$ python3 -q
>>> import numpy as np
>>> from numpy import linalg as LA
>>> np.set_printoptions(suppress=True, linewidth=160)
>>> Z = np.array([[0, 5, 3, -2, 3, 2, 4, 3, -4, -5, 2, 4],
...     [2, -2, -3, 1, 4, 5, -4, -1, 0, -4, -3, 4]])
>>> arr = np.repeat(Z, 10 // 2, axis=0)
>>> rng = np.random.default_rng(3173)
>>> arr = arr + 0.1 * rng.normal(size=arr.shape)
>>> arr.round(1) + 0
array([[-0.1,  5.1,  3. , -2. ,  2.8,  2.1,  3.9,  2.9, -4. , -5. ,  2. ,  4. ],
       [-0.1,  5. ,  3. , -1.9,  3. ,  2. ,  3.9,  2.9, -4. , -5.1,  2.1,  4.1],
       [ 0.1,  5. ,  2.9, -1.9,  3.1,  2. ,  4.1,  3.1, -4.1, -5.1,  2.2,  3.8],
       [ 0.1,  5. ,  2.8, -2. ,  3.2,  2.1,  3.9,  3. , -4.1, -4.9,  2. ,  4.1],
       [ 0. ,  4.8,  2.9, -2.1,  3. ,  2.1,  4.1,  3. , -3.9, -5.1,  2.1,  4.2],
       [ 1.9, -2.1, -3. ,  1. ,  4. ,  5.2, -4. , -1. , -0.2, -3.9, -3. ,  4. ],
       [ 2. , -2. , -3. ,  0.9,  4.1,  4.9, -3.9, -1.1,  0. , -4.2, -2.9,  4. ],
       [ 2. , -2.2, -3.1,  0.8,  4.1,  4.8, -4. , -1. ,  0. , -4. , -3. ,  4.1],
       [ 2.1, -2.2, -3.1,  1.1,  3.9,  5. , -3.8, -1.1,  0.2, -3.8, -2.9,  4.1],
       [ 2. , -2. , -3.1,  1. ,  4. ,  4.9, -4.2, -0.9,  0. , -4. , -3. ,  4. ]])
>>> X = np.eye(9, dtype=int)[rng.permutation(9)]
>>> X
array([[0, 1, 0, 0, 0, 0, 0, 0, 0],
       [0, 0, 0, 0, 0, 0, 0, 0, 1],
       [0, 0, 0, 0, 0, 0, 0, 1, 0],
       [0, 0, 0, 0, 1, 0, 0, 0, 0],
       [0, 0, 0, 0, 0, 1, 0, 0, 0],
       [0, 0, 0, 1, 0, 0, 0, 0, 0],
       [1, 0, 0, 0, 0, 0, 0, 0, 0],
       [0, 0, 1, 0, 0, 0, 0, 0, 0],
       [0, 0, 0, 0, 0, 0, 1, 0, 0]])
>>> vec = np.array([4, 6, 6, 8, 2, 1, 1, 8, 4])
>>> X @ np.ones(9)
array([1., 1., 1., 1., 1., 1., 1., 1., 1.])
>>> (X * vec).sum(axis=1)
array([6, 4, 8, 2, 1, 8, 4, 6, 1])
>>> X * vec
array([[0, 6, 0, 0, 0, 0, 0, 0, 0],
       [0, 0, 0, 0, 0, 0, 0, 0, 4],
       [0, 0, 0, 0, 0, 0, 0, 8, 0],
       [0, 0, 0, 0, 2, 0, 0, 0, 0],
       [0, 0, 0, 0, 0, 1, 0, 0, 0],
       [0, 0, 0, 8, 0, 0, 0, 0, 0],
       [4, 0, 0, 0, 0, 0, 0, 0, 0],
       [0, 0, 6, 0, 0, 0, 0, 0, 0],
       [0, 0, 0, 0, 0, 0, 1, 0, 0]])
>>> X @ (2 * vec)
array([12,  8, 16,  4,  2, 16,  8, 12,  2])
>>> np.einsum("ij,j->i", X, vec)
array([6, 4, 8, 2, 1, 8, 4, 6, 1])
>>> X @ vec
array([6, 4, 8, 2, 1, 8, 4, 6, 1])
>>> out = X / LA.norm(X, axis=1, keepdims=True)
>>> cov = out @ out.T
>>> cov[5]
array([0., 0., 0., 0., 0., 1., 0., 0., 0.])
>>> M = np.load("run10.npy")
>>> M.round(1) + 0
array([[ 0.3,  0.1,  0.3, -0.3,  0. , -0.1,  0. ],
       [ 0.1,  0.4,  0.1,  0.2, -0.1, -0.4, -0.1],
       [ 0.3,  0.1,  0.3, -0.2, -0.3,  0. , -0.1],
       [-0.3,  0.2, -0.2,  0.6, -0.2, -0.1, -0.1],
       [ 0. , -0.1, -0.3, -0.2,  0.8, -0.2,  0.1],
       [-0.1, -0.4,  0. , -0.1, -0.2,  0.5,  0.1],
       [ 0. , -0.1, -0.1, -0.1,  0.1,  0.1,  0. ]])
>>> # a projection of rank 3
>>> w, V = LA.eigh(M)
>>> vec = np.array([6, -1, -6, 0, 4, 3, 9])
>>> round(float(vec @ M @ vec / (vec @ vec)), 1), np.round(w[0], 1), round(float(w[-1]), 1)
(0.3, np.float64(-0.0), 1.0)
>>> m1 = np.load("arr.npy")
>>> m1
array([[ 3,  1,  2, -4,  0],
       [ 0,  3,  1,  2, -4],
       [-4,  0,  3,  1,  2],
       [ 2, -4,  0,  3,  1],
       [ 1,  2, -4,  0,  3]])
>>> P = np.triu(np.array([[-4, 3, -4, -5, -6],
...     [5, 1, 9, -5, 2],
...     [9, -1, 2, -8, 3],
...     [-1, -9, 0, -2, 0],
...     [2, -5, 4, -6, 7]]), 1) + np.eye(5)
>>> out = P @ m1 @ LA.inv(P)
>>> np.trace(out), np.trace(m1)
(np.float64(15.0), np.int64(15))
>>> P @ m1 - m1 @ P
array([[  0.,   8.,  18.,  23., -33.],
       [-44.,  24.,  -8.,  17.,  10.],
       [-13.,  50., -28., -20., -32.],
       [  0.,  -6.,  44., -10.,  20.],
       [  0.,  -3., -14., -17.,  14.]])
>>> np.round(np.poly(out), 1)
array([    1.,   -15.,   130.,  -630.,  2115., -2542.])
>>> m1 @ (-1.0) ** np.arange(5)
array([ 8., -8.,  0.,  4., -2.])
>>> np.allclose(m1 @ m1.T, m1.T @ m1)
True
>>> E = np.load("x.npy")
>>> E
array([[26, 18, 27, 24, 17, 25, 20, 17, 14],
       [18, 34, 33, 24, 15, 35, 44, 15, 18],
       [27, 33, 38, 28, 19, 40, 40, 19, 18],
       [24, 24, 28, 32, 20, 20, 32, 20, 24],
       [17, 15, 19, 20, 13, 15, 19, 13, 14],
       [25, 35, 40, 20, 15, 50, 40, 15, 10],
       [20, 44, 40, 32, 19, 40, 59, 19, 26],
       [17, 15, 19, 20, 13, 15, 19, 13, 14],
       [14, 18, 18, 24, 14, 10, 26, 14, 20]])
>>> # null space of dimension 6
>>> np.allclose(E @ E.T, E.T @ E)
True
>>> round(LA.det(E), 1)
np.float64(0.0)
>>> E.shape
(9, 9)
>>> np.count_nonzero(E)
np.int64(81)
>>> np.diff(E, axis=0)
array([[ -8,  16,   6,   0,  -2,  10,  24,  -2,   4],
       [  9,  -1,   5,   4,   4,   5,  -4,   4,   0],
       [ -3,  -9, -10,   4,   1, -20,  -8,   1,   6],
       [ -7,  -9,  -9, -12,  -7,  -5, -13,  -7, -10],
       [  8,  20,  21,   0,   2,  35,  21,   2,  -4],
       [ -5,   9,   0,  12,   4, -10,  19,   4,  16],
       [ -3, -29, -21, -12,  -6, -25, -40,  -6, -12],
       [ -3,   3,  -1,   4,   1,  -5,   7,   1,   6]])
>>> E.sum(axis=0)
array([188, 236, 262, 224, 145, 250, 299, 145, 158])
>>> E.sum(axis=1)
array([188, 236, 262, 224, 145, 250, 299, 145, 158])
>>> np.abs(E).max()
np.int64(59)
>>> idx = rng.permutation(9)
>>> idx
array([0, 4, 3, 2, 8, 6, 1, 7, 5])
>>> out = E[idx][:, idx]
>>> out
array([[26, 17, 24, 27, 14, 20, 18, 17, 25],
       [17, 13, 20, 19, 14, 19, 15, 13, 15],
       [24, 20, 32, 28, 24, 32, 24, 20, 20],
       [27, 19, 28, 38, 18, 40, 33, 19, 40],
       [14, 14, 24, 18, 20, 26, 18, 14, 10],
       [20, 19, 32, 40, 26, 59, 44, 19, 40],
       [18, 15, 24, 33, 18, 44, 34, 15, 35],
       [17, 13, 20, 19, 14, 19, 15, 13, 15],
       [25, 15, 20, 40, 10, 40, 35, 15, 50]])
>>> np.trace(out)
np.int64(285)
>>> np.diag(out)
array([26, 13, 32, 38, 20, 59, 34, 13, 50])
>>> np.round(LA.det(out), 1), round(LA.det(E[idx]), 1)
(np.float64(-0.0), np.float64(-0.0))
>>> np.allclose(out, E)
False
>>> r = LA.matrix_rank(E)
>>> r
np.int64(3)
>>> null = LA.svd(E)[2][r:].T
>>> LA.matrix_rank(E.T @ E), LA.matrix_rank(E @ E.T)
(np.int64(3), np.int64(3))
>>> null.shape
(9, 6)
>>> [int(LA.matrix_rank(E[:, :j + 1])) for j in range(9)]
[1, 2, 3, 3, 3, 3, 3, 3, 3]
>>> Z = np.array([[6, 7, 9, 1, 9, 9, 8, 8, 0, 2, 0, 1, 5],
...     [9, 0, 4, 7, 7, 5, 0, 2, 1, 4, 9, 9, 1],
...     [7, 5, 6, 8, 5, 9, 5, 0, 3, 4, 5, 3, 9],
...     [3, 9, 1, 9, 1, 0, 5, 0, 4, 2, 9, 9, 1],
...     [3, 0, 7, 9, 5, 7, 2, 7, 3, 4, 3, 3, 7],
...     [0, 2, 5, 7, 0, 9, 4, 3, 3, 0, 1, 3, 5],
...     [1, 8, 3, 3, 6, 4, 3, 7, 4, 0, 2, 0, 2],
...     [0, 1, 6, 1, 1, 3, 0, 2, 7, 0, 7, 6, 1],
...     [7, 2, 0, 8, 7, 7, 9, 5, 7, 7, 5, 3, 1],
...     [1, 3, 0, 2, 7, 8, 5, 2, 0, 8, 8, 6, 1],
...     [1, 1, 5, 3, 1, 4, 5, 3, 4, 3, 8, 2, 6],
...     [5, 0, 4, 9, 3, 7, 9, 1, 9, 3, 4, 9, 5],
...     [8, 1, 3, 3, 6, 2, 4, 3, 2, 8, 8, 5, 2]])
>>> F = (rng.random((46, 13)) < 0.25) @ Z
>>> F
array([[ 9,  1, 10,  8,  8,  8,  0,  4,  8,  4, 16, 15,  2],
       [ 1,  6, 11, 10,  8, 20,  9,  7, 10,  8, 16, 15,  7],
       [ 3,  2, 12, 16,  5, 16,  6, 10,  6,  4,  4,  6, 12],
       [11, 10,  4, 12,  7,  2,  9,  3,  6, 10, 17, 14,  3],
       [14, 16, 23, 30, 15, 33, 26, 14, 23, 10, 20, 17, 27],
       [23,  7, 10, 23, 19, 21, 14,  7, 11, 15, 19, 15, 11],
       [ 0,  3, 11,  8,  1, 12,  4,  5, 10,  0,  8,  9,  6],
       [ 4, 13, 17, 20,  3, 16, 14,  8, 18,  5, 25, 20, 13],
       [ 0,  2,  5,  7,  0,  9,  4,  3,  3,  0,  1,  3,  5],
       [ 9,  0,  4,  7,  7,  5,  0,  2,  1,  4,  9,  9,  1],
       [ 0,  0,  0,  0,  0,  0,  0,  0,  0,  0,  0,  0,  0],
       [ 6,  9,  8, 18,  6,  7,  7,  7,  7,  6, 12, 12,  8],
       [ 8, 10,  3, 11, 13, 11, 12, 12, 11,  7,  7,  3,  3],
       [11,  6, 14, 19, 15, 26, 14, 10,  8, 15, 26, 20, 13],
       [ 4, 10,  6, 12,  2,  4, 10,  3,  8,  5, 17, 11,  7],
       [14, 10, 11, 21, 12,  9, 11, 10,  9, 14, 20, 17, 10],
       [23, 12,  8, 29, 17, 16, 27,  9, 22, 20, 26, 26,  9],
       [ 3,  0,  7,  9,  5,  7,  2,  7,  3,  4,  3,  3,  7],
       [17,  4, 15, 19, 16, 19, 14, 12, 19, 14, 29, 20,  9],
       [ 8, 10, 11, 17, 12, 26, 14,  5,  6, 12, 14, 12, 15],
       [22, 26, 28, 28, 28, 26, 27, 28, 17, 19, 30, 20, 23],
       [ 8,  3,  5, 11,  8, 11, 14,  8, 11, 10, 13,  5,  7],
       [ 6,  1,  9, 12,  4, 11, 14,  4, 13,  6, 12, 11, 11],
       [14,  4, 17, 22, 10, 22, 22, 10, 18, 14, 21, 19, 18],
       [19,  9, 31, 21, 23, 28, 15, 22, 15, 13, 27, 21, 20],
       [15,  4,  9, 12, 14, 12, 13, 10, 16, 15, 20, 14,  4],
       [16,  2,  4, 15, 14, 12,  9,  7,  8, 11, 14, 12,  2],
       [18, 10, 31, 25, 22, 33, 14, 22, 14, 10, 20, 22, 19],
       [ 9,  9,  6,  6, 12,  6,  7, 10,  6,  8, 10,  5,  4],
       [ 8,  1,  3,  3,  6,  2,  4,  3,  2,  8,  8,  5,  2],
       [16, 11, 23, 29, 15, 19, 12, 14, 19, 13, 36, 29, 16],
       [ 5, 21, 10, 15, 15, 15, 13, 11, 15, 10, 26, 21,  5],
       [15,  3,  3, 11, 13,  9, 13,  8,  9, 15, 13,  8,  3],
       [18, 15, 15, 28, 15, 21, 22, 13, 23, 17, 30, 26, 10],
       [ 3,  0,  7,  9,  5,  7,  2,  7,  3,  4,  3,  3,  7],
       [11,  5,  7, 19, 19, 22, 16, 14, 10, 19, 16, 12,  9],
       [28, 19, 26, 25, 40, 35, 22, 29, 10, 26, 30, 24, 18],
       [ 3, 11,  6, 16,  1,  9,  9,  3,  7,  2, 10, 12,  6],
       [25, 16, 21, 28, 24, 29, 16, 15, 13, 16, 25, 20, 19],
       [12,  4,  9, 24, 10, 23, 22,  9, 19, 10, 10, 15, 11],
       [ 2, 10, 14,  7,  8, 11,  8, 12, 15,  3, 17,  8,  9],
       [17, 13, 23, 20, 24, 35, 22, 18,  8, 17, 26, 21, 18],
       [13,  6, 21, 18, 20, 24, 16, 17, 16, 23, 34, 22, 17],
       [ 8,  1,  3,  3,  6,  2,  4,  3,  2,  8,  8,  5,  2],
       [16,  9,  9, 13, 18, 19, 14,  5,  5, 20, 21, 14, 12],
       [ 1,  1,  5,  3,  1,  4,  5,  3,  4,  3,  8,  2,  6]])
>>> # rows 17 and 34 are equal
>>> d = LA.norm(F[:, None] - F[None], axis=-1)
>>> LA.matrix_rank(d ** 2)
np.int64(15)
>>> d[22].round(6).argsort(kind="stable")[:4]
array([22, 21, 11, 14])
>>> (d + 1e9 * np.eye(46)).round(6).argmin(axis=1)
array([ 9, 40, 17, 14, 23, 44,  8, 31, 17, 29, 45, 37, 28, 18, 37, 25, 33, 34, 13, 13, 36, 22, 21, 39, 27, 32, 32, 24, 12, 43, 33,  7, 26, 16, 17, 44, 20, 11,
       41, 23,  1, 38, 18, 29,  5,  8])
>>> d[:5, :5].round(1)
array([[ 0. , 19.3, 24.1, 17.3, 57.1],
       [19.3,  0. , 19.5, 23.4, 44.3],
       [24.1, 19.5,  0. , 28.6, 48.6],
       [17.3, 23.4, 28.6,  0. , 55.2],
       [57.1, 44.3, 48.6, 55.2,  0. ]])
>>> d.shape
(46, 46)
>>> np.flatnonzero(d[22] < d.mean() / 2)
array([ 1,  6, 11, 14, 21, 22, 37])
